In [1]: import numpy as np

In [2]: from numpy import linalg as LA

In [3]: np.set_printoptions(precision=3, suppress=True, linewidth=160)

In [4]: E = np.load("a.npy")

In [5]: E
Out[5]: 
array([[ -6.079,   6.799,  -8.   ,   8.539,   6.54 ,  -1.46 ],
       [ -3.982,   5.286,  -6.512,   6.747,   7.723,  -1.765],
       [-11.55 ,   9.993, -12.443,  13.496,   2.611,  -0.946],
       [ -2.11 ,   8.324,  -1.894,   3.502,  13.714,  -0.392],
       [ -8.019,   7.89 ,  -9.606,  10.312,   5.1  ,  -1.294],
       [ -8.724,   9.976,  -8.923,  10.324,   6.477,  -0.6  ],
       [ -5.361,   7.158,  -6.833,   7.597,   7.931,  -1.236],
       [ -9.255,   6.377, -12.286,  12.271,   1.698,  -2.015],
       [ -5.482,   3.913,  -9.417,   8.95 ,   4.115,  -2.468],
       [ -2.177,   4.25 ,  -5.034,   5.106,   9.038,  -1.928],
       [ -5.407,   3.627,  -9.539,   8.973,   3.895,  -2.566],
       [ -4.957,  11.08 ,  -3.387,   5.672,  12.898,   0.285],
       [ -1.55 ,   8.411,  -1.129,   2.839,  14.582,  -0.29 ]])

In [6]: rk = LA.matrix_rank(E)

In [7]: rk
Out[7]: np.int64(3)

In [8]: N = LA.svd(E)[2][rk:].T

In [9]: [int(LA.matrix_rank(E[:, :j + 1])) for j in range(6)]
Out[9]: [1, 2, 3, 3, 3, 3]

In [10]: print([int(LA.matrix_rank(np.delete(E, i, axis=0))) for i in range(13)])
[3, 3, 3, 3, 3, 3, 3, 3, 3, 3, 3, 3, 3]

In [11]: np.allclose(E @ N, 0)
Out[11]: True

In [12]: N.shape
Out[12]: (6, 3)

In [13]: LA.lstsq(E[:-1].T, E[-1])[2]
Out[13]: np.int32(3)

In [14]: try:
    ...:     LA.inv(E)
    ...: except LA.LinAlgError as e:
    ...:     print("failed:", e)
    ...: 
failed: Last 2 dimensions of the array must be square

In [15]: np.round(np.trace(LA.pinv(E) @ E), 3)
Out[15]: np.float64(3.0)

In [16]: np.argsort(-LA.norm(E, axis=0).round(6), kind="stable")[:3]
Out[16]: array([3, 4, 2])

In [17]: LA.cond(E) > 100
Out[17]: np.True_

In [18]: round(float(LA.norm(E, 2) / LA.norm(E)), 3)
Out[18]: 0.928

In [19]: Z = E[[4, 1]].astype(float)

In [20]: for _ in range(3):
    ...:     lab = LA.norm(E[:, None] - Z, axis=-1).argmin(axis=1)
    ...:     Z = np.array([E[lab == j].mean(axis=0) for j in range(2)])
    ...: 

In [21]: lab
Out[21]: array([0, 1, 0, 1, 0, 0, 1, 0, 0, 1, 0, 1, 1])

In [22]: np.abs(Z[1] - Z[0]).argmax()
Out[22]: np.int64(4)

In [23]: K = np.load("dump.npy")

In [24]: K
Out[24]: 
array([[  2.178,   4.22 ,   1.772,  15.013,  -9.567,  -0.824,   2.17 ,  -0.135,   1.214,  -7.107],
       [ -2.778,  -5.311,  -2.044, -15.173,   8.417,   0.332,  -3.535,   0.245,  -2.58 ,   6.285],
       [ -1.169,  -1.935,   0.04 ,  10.227, -12.27 ,  -2.862,  -4.69 ,   0.403,  -5.389,  -8.964],
       [  1.265,   2.552,   1.332,  14.305, -10.872,  -1.488,   0.184,   0.022,  -0.741,  -8.03 ],
       [ -4.841,  -8.985,  -2.749, -11.428,   0.378,  -2.134,  -9.055,   0.698,  -8.385,   0.461],
       [ -3.257,  -5.834,  -1.215,   4.002, -10.873,  -3.549,  -8.345,   0.681,  -8.67 ,  -7.859],
       [ -4.527,  -8.444,  -2.699, -13.059,   2.613,  -1.567,  -8.009,   0.609,  -7.225,   2.09 ],
       [  1.568,   2.676,   0.187,  -9.264,  12.218,   3.034,   5.432,  -0.46 ,   6.074,   8.911],
       [ -0.25 ,  -0.687,  -0.813, -12.971,  11.804,   2.127,   1.92 ,  -0.188,   2.775,   8.676],
       [ -5.006,  -9.233,  -2.671,  -8.654,  -2.62 ,  -2.779,  -9.972,   0.778,  -9.489,  -1.733],
       [ -3.454,  -6.533,  -2.33 , -14.965,   6.754,  -0.291,  -5.146,   0.375,  -4.217,   5.09 ],
       [ -3.161,  -5.653,  -1.154,   4.366, -11.012,  -3.531,  -8.193,   0.669,  -8.539,  -7.964],
       [ -2.344,  -4.121,  -0.645,   7.117, -11.856,  -3.319,  -6.821,   0.566,  -7.335,  -8.615],
       [ -4.663,  -8.681,  -2.728, -12.498,   1.784,  -1.786,  -8.433,   0.645,  -7.689,   1.487],
       [  4.349,   7.908,   1.976,   1.173,   8.316,   3.561,   9.887,  -0.791,   9.888,   5.94 ],
       [ -4.921,  -9.117,  -2.743, -10.668,  -0.519,  -2.341,  -9.387,   0.726,  -8.769,  -0.194],
       [  1.454,   2.463,   0.121,  -9.55 ,  12.242,   2.987,   5.221,  -0.444,   5.88 ,   8.933],
       [ -1.46 ,  -2.909,  -1.428, -14.498,  10.633,   1.354,  -0.6  ,   0.011,   0.334,   7.862],
       [ -2.079,  -4.04 ,  -1.725, -14.962,   9.732,   0.9  ,  -1.95 ,   0.118,  -0.996,   7.224],
       [  3.873,   7.285,   2.492,  14.544,  -5.445,   0.731,   6.201,  -0.46 ,   5.308,  -4.144],
       [  4.023,   7.284,   1.735,  -0.635,   9.33 ,   3.605,   9.478,  -0.763,   9.593,   6.697],
       [ -0.452,  -1.06 ,  -0.919, -13.279,  11.659,   2.008,   1.509,  -0.156,   2.381,   8.577],
       [ -0.011,  -0.248,  -0.687, -12.581,  11.95 ,   2.264,   2.399,  -0.225,   3.233,   8.774],
       [  0.842,   1.776,   1.119,  13.814, -11.323,  -1.766,  -0.706,   0.092,  -1.606,  -8.345],
       [  3.605,   6.806,   2.39 ,  14.844,  -6.31 ,   0.445,   5.522,  -0.405,   4.604,  -4.769],
       [ -5.004,  -9.219,  -2.64 ,  -8.104,  -3.138,  -2.876, -10.073,   0.788,  -9.626,  -2.114],
       [ -4.953,  -9.101,  -2.536,  -6.599,  -4.461,  -3.104, -10.246,   0.806,  -9.898,  -3.087],
       [  4.915,   9.019,   2.485,   5.963,   4.983,   3.186,  10.278,  -0.81 ,   9.972,   3.471],
       [ -2.076,  -4.034,  -1.724, -14.96 ,   9.738,   0.903,  -1.943,   0.117,  -0.989,   7.228],
       [  4.94 ,   9.073,   2.518,   6.368,   4.653,   3.135,  10.26 ,  -0.808,   9.928,   3.229],
       [ -4.99 ,  -9.184,  -2.6  ,  -7.485,  -3.698,  -2.976, -10.161,   0.797,  -9.755,  -2.525],
       [  0.881,   1.402,  -0.202, -10.868,  12.255,   2.729,   4.144,  -0.361,   4.88 ,   8.964],
       [  0.338,   0.849,   0.859,  13.107, -11.744,  -2.076,  -1.742,   0.174,  -2.604,  -8.635],
       [  1.841,   3.184,   0.346,  -8.552,  12.132,   3.143,   5.93 ,  -0.498,   6.53 ,   8.837],
       [ -2.12 ,  -4.116,  -1.745, -14.984,   9.664,   0.869,  -2.042,   0.125,  -1.088,   7.175],
       [ -0.176,  -0.098,   0.587,  12.254, -12.046,  -2.368,  -2.773,   0.254,  -3.588,  -8.837],
       [ -2.174,  -3.804,  -0.543,   7.62 , -11.967,  -3.263,  -6.524,   0.544,  -7.068,  -8.704],
       [  4.979,   9.205,   2.719,   9.764,   1.505,   2.555,   9.696,  -0.753,   9.139,   0.916],
       [  1.124,   1.851,  -0.066, -10.331,  12.27 ,   2.842,   4.605,  -0.397,   5.31 ,   8.966],
       [  0.643,   1.41 ,   1.017,  13.551, -11.504,  -1.891,  -1.118,   0.125,  -2.004,  -8.47 ]])

In [25]: lab = K[:, 1] > np.median(K[:, 1])

In [26]: f = K[lab].mean(axis=0) - K[~lab].mean(axis=0)

In [27]: f
Out[27]: array([ 5.39 ,  9.962,  2.934, 10.397,  1.795,  2.797, 10.53 , -0.819,  9.939,  1.113])

In [28]: lab.astype(int)
Out[28]: array([1, 0, 0, 1, 0, 0, 0, 1, 1, 0, 0, 0, 0, 0, 1, 0, 1, 0, 0, 1, 1, 0, 1, 1, 1, 0, 0, 1, 0, 1, 0, 1, 1, 1, 0, 1, 0, 1, 1, 1])

In [29]: (((K - K.mean(axis=0)) @ f > 0) == lab).mean()
Out[29]: np.float64(0.975)
